% ipython --no-banner

In [1]: import numpy as np

In [2]: import numpy.linalg as la

In [3]: np.set_printoptions(suppress=True, linewidth=100)

In [4]: rd = lambda a: np.round(a, 2) + 0

In [5]: W0 = np.loadtxt("x.csv", delimiter=",")

In [6]: print(W0)
[[-0.13 -0.01 -0.33  0.05 -0.09  0.27  0.18  0.12]
 [ 0.12  0.06  0.03 -0.09  0.    0.36 -0.01  0.09]
 [ 0.01  0.77  0.49 -0.35  0.47  0.19  0.13 -0.33]
 [-0.58  0.25 -0.28  0.02 -0.02 -0.27  0.34 -0.22]
 [-0.5   0.18 -0.16  0.17  0.07 -0.47  0.25 -0.25]
 [-0.11 -0.2  -0.12  0.28 -0.12 -0.45 -0.06 -0.03]
 [ 0.39 -0.26 -0.02 -0.02 -0.1   0.3  -0.18  0.29]
 [-0.29 -0.5  -0.23  0.24 -0.21 -0.26  0.01  0.08]
 [ 0.66 -1.43 -0.95  0.85 -0.78 -0.62 -0.52  0.9 ]
 [-0.42  0.39  0.24 -0.14  0.25 -0.02  0.25 -0.36]
 [-0.07 -0.17 -0.02  0.09 -0.09 -0.48 -0.08  0.01]
 [-0.1   0.33  0.28 -0.07  0.22  0.    0.1  -0.29]]

In [7]: other = np.c_[W0[:, :1] @ np.array([[2]]), np.array([1, 2, -4, -4, 5, -4, -5, -2, 3, -2, 3, 5])]

In [8]: print(other)
[[-0.26  1.  ]
 [ 0.24  2.  ]
 [ 0.02 -4.  ]
 [-1.16 -4.  ]
 [-1.    5.  ]
 [-0.22 -4.  ]
 [ 0.78 -5.  ]
 [-0.58 -2.  ]
 [ 1.32  3.  ]
 [-0.84 -2.  ]
 [-0.14  3.  ]
 [-0.2   5.  ]]

In [9]: print(rd(la.lstsq(W0, other[:, 0])[0]))
[2. 0. 0. 0. 0. 0. 0. 0.]

In [10]: print(la.matrix_rank(other))
2

In [11]: print(la.matrix_rank(np.c_[W0, other]))
9

In [12]: print(rd(la.norm(la.qr(W0)[0].T @ other, axis=0) ** 2 / ((other ** 2).sum(axis=0) + 1e-12)))
[1.  0.2]

In [13]: vec = np.array([1, -1, -2, -3, 1, 0, -2, -1])

In [14]: h = np.maximum(W0 @ vec, 0)

In [15]: print(rd(W0.T @ h))
[ 0.83 -1.32 -0.77  0.65 -0.7  -0.21 -0.55  0.95]

In [16]: print(rd(np.maximum(W0 @ vec, 0) - np.maximum(-W0 @ vec, 0)))
[-0.18  0.2  -0.15 -0.81 -1.05 -0.48  0.72 -0.36  0.8  -0.76 -0.07 -0.47]

In [17]: print(W0 * (h > 1e-9)[:, None])
[[-0.   -0.   -0.    0.   -0.    0.    0.    0.  ]
 [ 0.12  0.06  0.03 -0.09  0.    0.36 -0.01  0.09]
 [ 0.    0.    0.   -0.    0.    0.    0.   -0.  ]
 [-0.    0.   -0.    0.   -0.   -0.    0.   -0.  ]
 [-0.    0.   -0.    0.    0.   -0.    0.   -0.  ]
 [-0.   -0.   -0.    0.   -0.   -0.   -0.   -0.  ]
 [ 0.39 -0.26 -0.02 -0.02 -0.1   0.3  -0.18  0.29]
 [-0.   -0.   -0.    0.   -0.   -0.    0.    0.  ]
 [ 0.66 -1.43 -0.95  0.85 -0.78 -0.62 -0.52  0.9 ]
 [-0.    0.    0.   -0.    0.   -0.    0.   -0.  ]
 [-0.   -0.   -0.    0.   -0.   -0.   -0.    0.  ]
 [-0.    0.    0.   -0.    0.    0.    0.   -0.  ]]

In [18]: print(rd(np.maximum(W0 @ (3 * vec), 0)))
[0.   0.6  0.   0.   0.   0.   2.16 0.   2.4  0.   0.   0.  ]

In [19]: vec = np.array([-3, -1, -1, 0, 0, 0, 2, -1])

In [20]: target = W0 @ vec

In [21]: print(rd(la.lstsq(W0, target)[0]))
[-3. -1. -1.  0.  0.  0.  2. -1.]

In [22]: print(rd(target))
[ 0.97 -0.56 -0.7   2.67  2.23  0.56 -1.54  1.54 -1.54  1.49  0.23  0.18]

In [23]: rng = np.random.default_rng(8224)

In [24]: target = target + 0.05 * rng.normal(size=12)

In [25]: print(rd(target))
[ 0.99 -0.61 -0.63  2.7   2.3   0.58 -1.58  1.49 -1.51  1.46  0.25  0.21]

In [26]: coef, *_ = la.lstsq(W0, target)

In [27]: print(rd(la.norm(target - W0 @ coef)))
0.05

In [28]: W1 = np.array([[3, 5, 2, 1, 0],
    ...:     [2, 9, 5, 6, 8],
    ...:     [6, 8, 0, 1, 9],
    ...:     [2, 3, 5, 4, 3],
    ...:     [6, 2, 0, 7, 3],
    ...:     [1, 2, 5, 6, 3],
    ...:     [8, 9, 0, 0, 5],
    ...:     [8, 9, 3, 0, 8]])

In [29]: coef = np.array([0, 4, -9, -6, 8])

In [30]: H = np.maximum(W0 @ W1 + coef, 0)

In [31]: print(rd((H > 0).mean(axis=0)))
[0.42 0.75 0.   0.08 0.92]

In [32]: print(la.matrix_rank(H))
4

In [33]: print((H > 0).astype(int))
[[0 1 0 0 1]
 [1 1 0 0 1]
 [1 1 0 1 1]
 [0 1 0 0 1]
 [0 1 0 0 1]
 [0 0 0 0 1]
 [1 1 0 0 1]
 [0 0 0 0 1]
 [0 0 0 0 0]
 [1 1 0 0 1]
 [0 1 0 0 1]
 [1 1 0 0 1]]

In [34]: Z = np.array([[0, 2, 2], [2, 1, 2], [2, 1, 0], [2, 2, 2], [0, 0, 1]])

In [35]: print((H @ Z).round(6).argmax(axis=1))
[2 2 2 2 2 2 2 2 0 2 2 2]

In [36]: print(W1 @ Z)
[[16 15 18]
 [40 30 42]
 [18 22 39]
 [24 20 21]
 [18 28 33]
 [26 21 21]
 [18 25 39]
 [24 28 42]]

In [37]: other = W0 + rng.integers(-2, 3, (12, 5)) @ rng.integers(-2, 3, (5, 8))

In [38]: print(rd(other))
[[ -5.13  -4.01   0.67   6.05  -2.09   5.27   0.18   3.12]
 [ -5.88   0.06  -2.97   4.91  -4.     2.36   0.99   7.09]
 [ -2.99  -9.23  -0.51   1.65  -9.53   3.19  -6.87   5.67]
 [  4.42  -7.75  -2.28  -0.98  -1.02   0.73  -6.66   0.78]
 [ -6.5   -3.82   1.84   3.17  -6.93   2.53  -0.75   2.75]
 [  5.89 -10.2   -0.12  -3.72  -4.12  -0.45  -9.06  -1.03]
 [ -0.61   1.74   1.98  -0.02   1.9    0.3    0.82  -0.71]
 [ -4.29   7.5   -6.23  -0.76  -3.21  -5.26   1.01   9.08]
 [ -0.34  -1.43  -2.95  -2.15  -6.78  -3.62  -3.52   4.9 ]
 [  4.58   0.39  -2.76  -6.14   1.25  -5.02  -7.75   3.64]
 [ -4.07  -0.17  -3.02   6.09  -0.09   2.52   1.92   5.01]
 [  2.9   -5.67  -0.72  -7.07  -6.78  -4.   -11.9    4.71]]

In [39]: print(np.abs(other - W0).sum(axis=1))
[26. 28. 42. 26. 29. 34.  9. 37. 22. 32. 23. 45.]

In [40]: print(rd(la.svd(other - W0, compute_uv=False)))
[31.   24.42 19.49  8.69  4.09  0.    0.    0.  ]

In [41]: print(la.matrix_rank(other - W0, tol=1e-8))
5

In [42]: data = np.load("run5.npy")

In [43]: print(data)
[[ 1. -2.  2.  1.  1.  1.  1.  2.  1.  0.]
 [-1.  2.  2. -2.  2.  0.  2.  1.  0.  2.]
 [ 3.  1.  3.  1.  2.  0.  0.  1.  2.  1.]
 [ 0.  0.  0.  2.  6.  7. -8. -9. -1.  2.]
 [ 0.  0.  0.  7. -4.  6. -5.  1. -1.  4.]
 [ 0.  0.  0. -3.  9. -4. -5. -1.  3. -3.]
 [ 0.  0.  0. -9. -1. -3.  9. -2.  9. -8.]
 [ 0.  0.  0.  0.  5. -9.  0. -1. -6.  3.]
 [ 0.  0.  0. -2.  9. -1. -8.  3.  3. -5.]
 [ 0.  0.  0. -5.  2.  9.  8. -6.  1. -7.]]

In [44]: other = W0 / np.sqrt((W0 ** 2).mean(axis=1, keepdims=True))

In [45]: print(la.matrix_rank(W0 - W0.mean(axis=1, keepdims=True)))
7

In [46]: print(rd(W0 - W0.mean(axis=1, keepdims=True)))
[[-0.14 -0.02 -0.34  0.04 -0.1   0.26  0.17  0.11]
 [ 0.05 -0.01 -0.04 -0.16 -0.07  0.29 -0.08  0.02]
 [-0.16  0.6   0.32 -0.52  0.3   0.02 -0.04 -0.5 ]
 [-0.48  0.34 -0.19  0.12  0.08 -0.18  0.44 -0.12]
 [-0.41  0.27 -0.07  0.26  0.16 -0.38  0.34 -0.16]
 [-0.01 -0.1  -0.02  0.38 -0.02 -0.35  0.04  0.07]
 [ 0.34 -0.31 -0.07 -0.07 -0.15  0.25 -0.23  0.24]
 [-0.14 -0.36 -0.08  0.38 -0.06 -0.12  0.16  0.23]
 [ 0.9  -1.19 -0.71  1.09 -0.54 -0.38 -0.28  1.14]
 [-0.44  0.37  0.22 -0.16  0.23 -0.04  0.23 -0.38]
 [ 0.03 -0.07  0.08  0.19  0.01 -0.38  0.02  0.11]
 [-0.16  0.27  0.22 -0.13  0.16 -0.06  0.04 -0.35]]

In [47]: print(rd(other[6]))
[ 1.67 -1.11 -0.09 -0.09 -0.43  1.28 -0.77  1.24]
